In [1]: import numpy as np

In [2]: np.set_printoptions(suppress=True, linewidth=200)

In [3]: m1 = np.load("case10.npy")

In [4]: m1.round(2)
Out[4]: 
array([[ 0.  ,  0.9 , -0.44],
       [-0.83,  0.24,  0.5 ],
       [ 0.55,  0.36,  0.75]])

In [5]: vec = np.array([0, 2, -3])

In [6]: y = m1 @ vec

In [7]: beta, lr = np.zeros(3), 1 / np.linalg.norm(m1, 2) ** 2

In [8]: for i in range(25):
   ...:     beta -= lr * m1.T @ (m1 @ beta - y)
   ...:     if i % 5 == 0: print(i, round(np.linalg.norm(m1 @ beta - y), 2))
   ...: 
0 0.0
5 0.0
10 0.0
15 0.0
20 0.0

In [9]: round(np.linalg.cond(m1), 2)
Out[9]: np.float64(1.0)

In [10]: beta.round(2) + 0
Out[10]: array([ 0.,  2., -3.])

In [11]: rng = np.random.default_rng(7644)

In [12]: labels = rng.permutation(3)

In [13]: labels
Out[13]: array([0, 2, 1])

In [14]: A2 = m1[labels][:, labels]

In [15]: np.round(np.sort(np.abs(np.linalg.eigvals(A2))), 2)
Out[15]: array([1., 1., 1.])

In [16]: round(np.trace(A2), 2)
Out[16]: np.float64(0.99)

In [17]: A2 = np.linalg.inv(m1)

In [18]: round(np.linalg.det(m1) * np.linalg.det(A2), 2)
Out[18]: np.float64(1.0)

In [19]: np.round(np.linalg.det(m1) * A2, 2) + 0
Out[19]: 
array([[ 0.  , -0.83,  0.55],
       [ 0.9 ,  0.24,  0.36],
       [-0.44,  0.5 ,  0.75]])

In [20]: round(float(np.linalg.slogdet(m1)[0]), 2)
Out[20]: 1.0

In [21]: (np.abs(A2) > 1e-9).astype(int)
Out[21]: 
array([[0, 1, 1],
       [1, 1, 1],
       [1, 1, 1]])

In [22]: np.round(m1 @ A2, 2) + 0
Out[22]: 
array([[1., 0., 0.],
       [0., 1., 0.],
       [0., 0., 1.]])

In [23]: A = np.load("mat.npy")

In [24]: A
Out[24]: 
array([[ 0.7 ,  1.6 , -2.  ,  0.3 , -0.1 ],
       [ 1.  ,  1.3 ,  0.2 ,  0.4 ,  0.3 ],
       [-0.43, -0.44, -1.43, -1.66,  0.03],
       [-1.  , -0.5 , -1.  , -1.4 ,  0.2 ],
       [ 0.  ,  0.3 , -0.2 , -1.9 ,  1.4 ],
       [-0.4 ,  0.4 , -0.4 ,  1.9 ,  0.6 ]])

In [25]: vec = np.array([1, 2, 0, 2, 1])

In [26]: y = A @ vec

In [27]: np.round(np.linalg.pinv(A) @ A, 2) + 0
Out[27]: 
array([[1., 0., 0., 0., 0.],
       [0., 1., 0., 0., 0.],
       [0., 0., 1., 0., 0.],
       [0., 0., 0., 1., 0.],
       [0., 0., 0., 0., 1.]])

In [28]: y = y + 0.02 * rng.normal(size=6)

In [29]: y.round(2)
Out[29]: array([ 4.4 ,  4.71, -4.56, -4.6 , -1.79,  4.76])

In [30]: beta, *_ = np.linalg.lstsq(A, y)

In [31]: np.round(A.T @ (y - A @ beta), 2) + 0
Out[31]: array([0., 0., 0., 0., 0.])

In [32]: round(float(np.linalg.norm(y - A @ beta)), 2)
Out[32]: 0.01

In [33]: beta.round(2)
Out[33]: array([ 1.05,  1.97, -0.01,  1.99,  1.  ])

In [34]: q, R = np.linalg.qr(A)

In [35]: np.round(q @ R, 2)
Out[35]: 
array([[ 0.7 ,  1.6 , -2.  ,  0.3 , -0.1 ],
       [ 1.  ,  1.3 ,  0.2 ,  0.4 ,  0.3 ],
       [-0.43, -0.44, -1.43, -1.66,  0.03],
       [-1.  , -0.5 , -1.  , -1.4 ,  0.2 ],
       [ 0.  ,  0.3 , -0.2 , -1.9 ,  1.4 ],
       [-0.4 ,  0.4 , -0.4 ,  1.9 ,  0.6 ]])

In [36]: np.allclose(R.T @ R, A.T @ A)
Out[36]: True

In [37]: q.shape, R.shape
Out[37]: ((6, 5), (5, 5))

In [38]: round(float(np.trace(q @ q.T)), 2)
Out[38]: 5.0

In [39]: np.round(np.abs(np.diag(R)), 2)
Out[39]: array([1.68, 1.37, 1.87, 2.75, 0.77])

In [40]: np.round(abs(R[0, 0]), 2), np.round(np.linalg.norm(A[:, 0]), 2)
Out[40]: (np.float64(1.68), np.float64(1.68))

In [41]: R.round(2)
Out[41]: 
array([[-1.68, -1.75, -0.34, -1.17,  0.13],
       [ 0.  ,  1.37, -1.92,  0.42,  0.74],
       [ 0.  ,  0.  ,  1.87,  1.76,  0.51],
       [ 0.  ,  0.  ,  0.  ,  2.75, -1.03],
       [ 0.  ,  0.  ,  0.  ,  0.  , -0.77]])
